$ ipython --no-banner

In [1]: import numpy as np

In [2]: np.set_printoptions(precision=1, suppress=True, linewidth=140, sign=" ")

In [3]: def tidy(a):
   ...:     return np.round(a, 1) + 0
   ...: 

In [4]: cent = np.array([[4, -2, -4, 1, 4, -1, -4, 1, -2, 4, 5]])

In [5]: rng = np.random.default_rng(97473)

In [6]: K = rng.normal(size=(26, 1)) @ cent + np.array([1, 2, -2, 3, -3, 1, -3, 2, 2, 1, 2])

In [7]: tidy(K)
Out[7]: 
array([[ -6.3,   5.7,   5.3,   1.2, -10.3,   2.8,   4.3,   0.2,   5.7,  -6.3,  -7.2],
       [ -3.6,   4.3,   2.6,   1.9,  -7.6,   2.1,   1.6,   0.9,   4.3,  -3.6,  -3.7],
       [  5.3,  -0.1,  -6.3,   4.1,   1.3,  -0.1,  -7.3,   3.1,  -0.1,   5.3,   7.3],
       [  8. ,  -1.5,  -9. ,   4.7,   4. ,  -0.7, -10. ,   3.7,  -1.5,   8. ,  10.7],
       [ -0.5,   2.8,  -0.5,   2.6,  -4.5,   1.4,  -1.5,   1.6,   2.8,  -0.5,   0.1],
       [  5.5,  -0.3,  -6.5,   4.1,   1.5,  -0.1,  -7.5,   3.1,  -0.3,   5.5,   7.6],
       [ -0.6,   2.8,  -0.4,   2.6,  -4.6,   1.4,  -1.4,   1.6,   2.8,  -0.6,  -0.1],
       [ -4.2,   4.6,   3.2,   1.7,  -8.2,   2.3,   2.2,   0.7,   4.6,  -4.2,  -4.5],
       [ -0.9,   3. ,  -0.1,   2.5,  -4.9,   1.5,  -1.1,   1.5,   3. ,  -0.9,  -0.4],
       [ -9.7,   7.3,   8.7,   0.3, -13.7,   3.7,   7.7,  -0.7,   7.3,  -9.7, -11.4],
       [ -1.3,   3.2,   0.3,   2.4,  -5.3,   1.6,  -0.7,   1.4,   3.2,  -1.3,  -0.9],
       [ -2.8,   3.9,   1.8,   2. ,  -6.8,   2. ,   0.8,   1. ,   3.9,  -2.8,  -2.8],
       [ -2.3,   3.7,   1.3,   2.2,  -6.3,   1.8,   0.3,   1.2,   3.7,  -2.3,  -2.2],
       [  0.3,   2.3,  -1.3,   2.8,  -3.7,   1.2,  -2.3,   1.8,   2.3,   0.3,   1.1],
       [  7.6,  -1.3,  -8.6,   4.6,   3.6,  -0.6,  -9.6,   3.6,  -1.3,   7.6,  10.2],
       [  0.2,   2.4,  -1.2,   2.8,  -3.8,   1.2,  -2.2,   1.8,   2.4,   0.2,   1.1],
       [  3.3,   0.8,  -4.3,   3.6,  -0.7,   0.4,  -5.3,   2.6,   0.8,   3.3,   4.9],
       [  0. ,   2.5,  -1. ,   2.8,  -4. ,   1.2,  -2. ,   1.8,   2.5,   0. ,   0.8],
       [ -4.1,   4.6,   3.1,   1.7,  -8.1,   2.3,   2.1,   0.7,   4.6,  -4.1,  -4.4],
       [  1.6,   1.7,  -2.6,   3.1,  -2.4,   0.9,  -3.6,   2.1,   1.7,   1.6,   2.7],
       [  0.1,   2.5,  -1.1,   2.8,  -3.9,   1.2,  -2.1,   1.8,   2.5,   0.1,   0.8],
       [  6.3,  -0.6,  -7.3,   4.3,   2.3,  -0.3,  -8.3,   3.3,  -0.6,   6.3,   8.6],
       [  5.4,  -0.2,  -6.4,   4.1,   1.4,  -0.1,  -7.4,   3.1,  -0.2,   5.4,   7.5],
       [  3. ,   1. ,  -4. ,   3.5,  -1. ,   0.5,  -5. ,   2.5,   1. ,   3. ,   4.5],
       [  4.4,   0.3,  -5.4,   3.8,   0.4,   0.2,  -6.4,   2.8,   0.3,   4.4,   6.2],
       [ -1.3,   3.1,   0.3,   2.4,  -5.3,   1.6,  -0.7,   1.4,   3.1,  -1.3,  -0.8]])

In [8]: np.abs(np.diag(np.linalg.qr(K)[1])) > 1e-9
Out[8]: array([ True,  True, False, False, False, False, False, False, False, False, False])

In [9]: try:
   ...:     np.linalg.inv(K)
   ...: except np.linalg.LinAlgError as e:
   ...:     print(e)
   ...: 
Last 2 dimensions of the array must be square

In [10]: tidy(np.trace(np.linalg.pinv(K) @ K))
Out[10]: np.float64(2.0)

In [11]: tidy(K[23] @ K[7])
Out[11]: np.float64(-42.0)

In [12]: np.linalg.norm(K, axis=1).argmax()
Out[12]: np.int64(9)

In [13]: tidy(np.linalg.norm(K, axis=1))
Out[13]: 
array([ 19. ,  12.3,  15.1,  21.9,   7.1,  15.7,   7.2,  13.7,   7.5,  27.6,   8. ,  10.6,   9.7,   6.8,  20.9,   6.8,  10.7,   6.8,  13.6,
         7.7,   6.8,  17.7,  15.4,  10. ,  13. ,   7.9])

In [14]: left, sigma, vt = np.linalg.svd(K)

In [15]: tidy(sigma)
Out[15]: array([ 59.3,  34.4,   0. ,   0. ,   0. ,   0. ,   0. ,   0. ,   0. ,   0. ,   0. ])

In [16]: M2 = left[:, :2] @ np.diag(sigma[:2]) @ vt[:2]

In [17]: tidy(np.abs(K - M2).max())
Out[17]: np.float64(0.0)

In [18]: np.linalg.matrix_rank(K, rtol=0.05)
Out[18]: np.int64(2)

In [19]: left, sigma, vt = np.linalg.svd(K)

In [20]: vecs = vt[:(sigma > 1e-8).sum()]

In [21]: x = K[11] + -1 * K[25] + rng.integers(2) * np.eye(11)[8]

In [22]: tidy(x)
Out[22]: array([-1.5,  0.8,  1.5, -0.4, -1.5,  0.4,  1.5, -0.4,  1.8, -1.5, -1.9])

In [23]: tidy(np.diag(vecs.T @ vecs))
Out[23]: array([ 0.1,  0.2,  0.2,  0.2,  0.4,  0. ,  0.2,  0.1,  0.2,  0.1,  0.2])

In [24]: np.allclose(vecs.T @ vecs @ x, x)
Out[24]: False

In [25]: tidy(vecs.T @ vecs)
Out[25]: 
array([[ 0.1, -0.1, -0.1,  0. ,  0.1,  0. , -0.1,  0. , -0.1,  0.1,  0.2],
       [-0.1,  0.2,  0. ,  0.1, -0.3,  0.1,  0. ,  0.1,  0.2, -0.1,  0. ],
       [-0.1,  0. ,  0.2, -0.1,  0. ,  0. ,  0.2, -0.1,  0. , -0.1, -0.2],
       [ 0. ,  0.1, -0.1,  0.2, -0.2,  0.1, -0.2,  0.1,  0.1,  0. ,  0.1],
       [ 0.1, -0.3,  0. , -0.2,  0.4, -0.1,  0. , -0.1, -0.3,  0.1,  0.1],
       [ 0. ,  0.1,  0. ,  0.1, -0.1,  0. ,  0. ,  0. ,  0.1,  0. ,  0. ],
       [-0.1,  0. ,  0.2, -0.2,  0. ,  0. ,  0.2, -0.1,  0. , -0.1, -0.2],
       [ 0. ,  0.1, -0.1,  0.1, -0.1,  0. , -0.1,  0.1,  0.1,  0. ,  0.1],
       [-0.1,  0.2,  0. ,  0.1, -0.3,  0.1,  0. ,  0.1,  0.2, -0.1,  0. ],
       [ 0.1, -0.1, -0.1,  0. ,  0.1,  0. , -0.1,  0. , -0.1,  0.1,  0.2],
       [ 0.2,  0. , -0.2,  0.1,  0.1,  0. , -0.2,  0.1,  0. ,  0.2,  0.2]])

In [26]: left, sigma, vt = np.linalg.svd(K, full_matrices=False)

In [27]: tidy(left.T @ left)
Out[27]: 
array([[ 1.,  0.,  0.,  0.,  0.,  0.,  0.,  0.,  0.,  0.,  0.],
       [ 0.,  1.,  0.,  0.,  0.,  0.,  0.,  0.,  0.,  0.,  0.],
       [ 0.,  0.,  1.,  0.,  0.,  0.,  0.,  0.,  0.,  0.,  0.],
       [ 0.,  0.,  0.,  1.,  0.,  0.,  0.,  0.,  0.,  0.,  0.],
       [ 0.,  0.,  0.,  0.,  1.,  0.,  0.,  0.,  0.,  0.,  0.],
       [ 0.,  0.,  0.,  0.,  0.,  1.,  0.,  0.,  0.,  0.,  0.],
       [ 0.,  0.,  0.,  0.,  0.,  0.,  1.,  0.,  0.,  0.,  0.],
       [ 0.,  0.,  0.,  0.,  0.,  0.,  0.,  1.,  0.,  0.,  0.],
       [ 0.,  0.,  0.,  0.,  0.,  0.,  0.,  0.,  1.,  0.,  0.],
       [ 0.,  0.,  0.,  0.,  0.,  0.,  0.,  0.,  0.,  1.,  0.],
       [ 0.,  0.,  0.,  0.,  0.,  0.,  0.,  0.,  0.,  0.,  1.]])

In [28]: tidy(sigma / sigma[0])
Out[28]: array([ 1. ,  0.6,  0. ,  0. ,  0. ,  0. ,  0. ,  0. ,  0. ,  0. ,  0. ])

In [29]: tidy(vt @ vt.T)
Out[29]: 
array([[ 1.,  0.,  0.,  0.,  0.,  0.,  0.,  0.,  0.,  0.,  0.],
       [ 0.,  1.,  0.,  0.,  0.,  0.,  0.,  0.,  0.,  0.,  0.],
       [ 0.,  0.,  1.,  0.,  0.,  0.,  0.,  0.,  0.,  0.,  0.],
       [ 0.,  0.,  0.,  1.,  0.,  0.,  0.,  0.,  0.,  0.,  0.],
       [ 0.,  0.,  0.,  0.,  1.,  0.,  0.,  0.,  0.,  0.,  0.],
       [ 0.,  0.,  0.,  0.,  0.,  1.,  0.,  0.,  0.,  0.,  0.],
       [ 0.,  0.,  0.,  0.,  0.,  0.,  1.,  0.,  0.,  0.,  0.],
       [ 0.,  0.,  0.,  0.,  0.,  0.,  0.,  1.,  0.,  0.,  0.],
       [ 0.,  0.,  0.,  0.,  0.,  0.,  0.,  0.,  1.,  0.,  0.],
       [ 0.,  0.,  0.,  0.,  0.,  0.,  0.,  0.,  0.,  1.,  0.],
       [ 0.,  0.,  0.,  0.,  0.,  0.,  0.,  0.,  0.,  0.,  1.]])

In [30]: np.allclose(left * sigma @ vt, K)
Out[30]: True

In [31]: feats = np.load("x.npy")

In [32]: feats
Out[32]: 
array([[-0.2, -2.9, -0.1,  0.9, -0.3,  0.6,  0.6, -1.4, -0.3, -0.5],
       [ 0. , -0.7, -0.6, -0.3,  0.3, -1.6, -0.4, -0.8,  1.2, -1. ],
       [ 0.3, -2.4, -0.8,  1. , -0.2,  0.7,  0.7, -1.1,  0. , -0.6],
       [-0.3,  0.8, -0.7, -0.8,  1.3,  0.7,  1.9, -0.9,  0.8,  1. ],
       [-2.2,  1.3, -0.3,  0.2,  0.2,  0.7,  1.1,  0.4, -0.8,  0.5],
       [-4.2,  0.1,  1.1,  0.5,  0.3,  0.1,  0.4,  1.9, -0.1,  0.7],
       [ 1.5, -1.1,  2.5,  0.3, -0.6, -1.1, -0.1,  0.1, -0.5,  1.9],
       [ 0.5, -0.4,  0.5,  0. ,  1.7, -0.4,  0.2, -1.3,  1.9,  1.4]])

In [33]: tidy(np.diff(feats, axis=0))
Out[33]: 
array([[ 0.2,  2.2, -0.5, -1.2,  0.6, -2.2, -1. ,  0.6,  1.5, -0.5],
       [ 0.3, -1.7, -0.2,  1.3, -0.5,  2.3,  1.1, -0.3, -1.2,  0.4],
       [-0.6,  3.2,  0.1, -1.8,  1.5,  0. ,  1.2,  0.2,  0.8,  1.6],
       [-1.9,  0.5,  0.4,  1. , -1.1,  0. , -0.8,  1.3, -1.6, -0.5],
       [-2. , -1.2,  1.4,  0.3,  0.1, -0.6, -0.7,  1.5,  0.7,  0.2],
       [ 5.7, -1.2,  1.4, -0.2, -0.9, -1.2, -0.5, -1.8, -0.4,  1.2],
       [-1. ,  0.7, -2. , -0.3,  2.3,  0.7,  0.3, -1.4,  2.4, -0.5]])

In [34]: np.unravel_index(np.abs(feats).argmax(), feats.shape)
Out[34]: (np.int64(5), np.int64(0))

In [35]: np.linalg.matrix_rank(feats)
Out[35]: np.int64(8)

In [36]: tidy(np.linalg.svd(feats, compute_uv=False))
Out[36]: array([ 6. ,  4.4,  4.2,  3.9,  2.9,  1.2,  0.7,  0.5])
